% ipython --no-banner

In [1]: import numpy as np

In [2]: np.set_printoptions(precision=4, suppress=True, linewidth=120, sign=" ")

In [3]: B = np.array([[8, 5, -1, -8, 9, 0, 2],
   ...:     [-6, -7, 1, 7, 2, 6, -1],
   ...:     [0, -3, 3, -4, 7, -7, -5],
   ...:     [-1, -8, 0, -2, -6, -5, 6],
   ...:     [7, 9, -5, 3, 4, -2, -1],
   ...:     [0, 7, -3, 9, -7, -5, -6],
   ...:     [-7, 6, 7, -2, -3, -5, -3]])

In [4]: mat = np.triu(B)

In [5]: mat
Out[5]: 
array([[ 8,  5, -1, -8,  9,  0,  2],
       [ 0, -7,  1,  7,  2,  6, -1],
       [ 0,  0,  3, -4,  7, -7, -5],
       [ 0,  0,  0, -2, -6, -5,  6],
       [ 0,  0,  0,  0,  4, -2, -1],
       [ 0,  0,  0,  0,  0, -5, -6],
       [ 0,  0,  0,  0,  0,  0, -3]])

In [6]: B = mat[0, 0] * mat[1:] - np.outer(mat[1:, 0], mat[0])

In [7]: B
Out[7]: 
array([[  0, -56,   8,  56,  16,  48,  -8],
       [  0,   0,  24, -32,  56, -56, -40],
       [  0,   0,   0, -16, -48, -40,  48],
       [  0,   0,   0,   0,  32, -16,  -8],
       [  0,   0,   0,   0,   0, -40, -48],
       [  0,   0,   0,   0,   0,   0, -24]])

In [8]: np.flatnonzero(~B.round(6).any(axis=1))
Out[8]: array([], dtype=int64)

In [9]: np.linalg.matrix_rank(B), np.linalg.matrix_rank(mat)
Out[9]: (np.int64(6), np.int64(7))

In [10]: u, v = B[3], B[2]

In [11]: u @ u
Out[11]: np.int64(1344)

In [12]: u @ v
Out[12]: np.int64(-1280)

In [13]: pr = (u @ v) / (u @ u) * u

In [14]: (v - pr) @ u
Out[14]: np.float64(0.0)

In [15]: np.outer(u, v)
Out[15]: 
array([[    0,     0,     0,     0,     0,     0,     0],
       [    0,     0,     0,     0,     0,     0,     0],
       [    0,     0,     0,     0,     0,     0,     0],
       [    0,     0,     0,     0,     0,     0,     0],
       [    0,     0,     0,  -512, -1536, -1280,  1536],
       [    0,     0,     0,   256,   768,   640,  -768],
       [    0,     0,     0,   128,   384,   320,  -384]])

In [16]: x = np.array([-1, -2, 1, 0, -2, 0, 2])

In [17]: rhs = mat @ x

In [18]: c, lr = np.zeros(7), 1 / np.linalg.norm(mat, 2) ** 2

In [19]: for i in range(150):
    ...:     c -= lr * mat.T @ (mat @ c - rhs)
    ...:     if i % 50 == 0: print(i, round(np.linalg.norm(mat @ c - rhs), 4))
    ...: 
0 14.8092
50 1.429
100 0.8187

In [20]: round(np.linalg.cond(mat), 4)
Out[20]: np.float64(100.8954)

In [21]: B = np.linalg.inv(mat)

In [22]: round(float(np.linalg.cond(mat)), 4)
Out[22]: 100.8954

In [23]: np.linalg.det(mat) * B
Out[23]: 
array([[  2520.,   1800.,    240.,  -4260., -13380.,  11436., -26252.],
       [    -0.,  -2880.,    960., -12000., -18240.,  14496., -47552.],
       [     0.,      0.,   6720., -13440., -31920.,  16800., -61040.],
       [    -0.,     -0.,     -0., -10080., -15120.,  16128., -47376.],
       [     0.,      0.,      0.,      0.,   5040.,  -2016.,   2352.],
       [    -0.,     -0.,     -0.,     -0.,     -0.,  -4032.,   8064.],
       [    -0.,     -0.,     -0.,     -0.,     -0.,     -0.,  -6720.]])

In [24]: rng = np.random.default_rng(19523)

In [25]: z = rng.permutation(7)

In [26]: B = mat[:, z] * rng.choice([-1, 1], 7)

In [27]: B
Out[27]: 
array([[ 9,  0,  8,  1,  8, -5, -2],
       [ 2,  6, -7, -1,  0,  7,  1],
       [ 7, -7,  4, -3,  0,  0,  5],
       [-6, -5,  2,  0,  0,  0, -6],
       [ 4, -2,  0,  0,  0,  0,  1],
       [ 0, -5,  0,  0,  0,  0,  6],
       [ 0,  0,  0,  0,  0,  0,  3]])

In [28]: Uu, _, vt = np.linalg.svd(mat.T @ B)

In [29]: np.round(Uu @ vt, 4) + 0
Out[29]: 
array([[ 0.,  0.,  0.,  0.,  1.,  0.,  0.],
       [ 0.,  0.,  0.,  0.,  0., -1.,  0.],
       [ 0.,  0.,  0., -1.,  0.,  0.,  0.],
       [ 0.,  0., -1.,  0.,  0.,  0.,  0.],
       [ 1.,  0.,  0.,  0.,  0.,  0.,  0.],
       [ 0.,  1.,  0.,  0.,  0.,  0.,  0.],
       [ 0.,  0.,  0.,  0.,  0.,  0., -1.]])

In [30]: z
Out[30]: array([ 4,  5,  3,  2,  0,  1,  6])
